% ipython --no-banner

In [1]: import numpy as np

In [2]: np.set_printoptions(precision=2, suppress=True, linewidth=120, legacy="1.25")

In [3]: rd = lambda a: np.round(a, 2) + 0

In [4]: arr = np.loadtxt("dump.csv", delimiter=",")

In [5]: arr
Out[5]: 
array([[   1.,   -2.,    4.,   -8.],
       [   1.,   -1.,    1.,   -1.],
       [   1.,    0.,    0.,    0.],
       [   1.,    1.,    1.,    1.],
       [   1.,    2.,    4.,    8.],
       [   1.,    3.,    9.,   27.],
       [   1.,    4.,   16.,   64.],
       [   1.,    5.,   25.,  125.],
       [   1.,    6.,   36.,  216.],
       [   1.,    7.,   49.,  343.],
       [   1.,    8.,   64.,  512.],
       [   1.,    9.,   81.,  729.],
       [   1.,   10.,  100., 1000.],
       [   1.,   11.,  121., 1331.]])

In [6]: # column 3 dominates

In [7]: T = np.stack([arr, 4 * arr, arr[::-1]])

In [8]: np.linalg.matrix_rank(T.reshape(3, -1))
Out[8]: 2

In [9]: T.sum(axis=0)
Out[9]: 
array([[   6.,    1.,  141., 1291.],
       [   6.,    5.,  105.,  995.],
       [   6.,    9.,   81.,  729.],
       [   6.,   13.,   69.,  517.],
       [   6.,   17.,   69.,  383.],
       [   6.,   21.,   81.,  351.],
       [   6.,   25.,  105.,  445.],
       [   6.,   29.,  141.,  689.],
       [   6.,   33.,  189., 1107.],
       [   6.,   37.,  249., 1723.],
       [   6.,   41.,  321., 2561.],
       [   6.,   45.,  405., 3645.],
       [   6.,   49.,  501., 4999.],
       [   6.,   53.,  609., 6647.]])

In [10]: hat = arr @ np.linalg.solve(arr.T @ arr, arr.T)

In [11]: np.allclose(hat @ hat, hat)
Out[11]: True

In [12]: rd(np.trace(hat))
Out[12]: 4.0

In [13]: rd(np.diag(hat))
Out[13]: array([0.7 , 0.27, 0.21, 0.23, 0.23, 0.19, 0.17, 0.17, 0.19, 0.23, 0.23, 0.21, 0.27, 0.7 ])
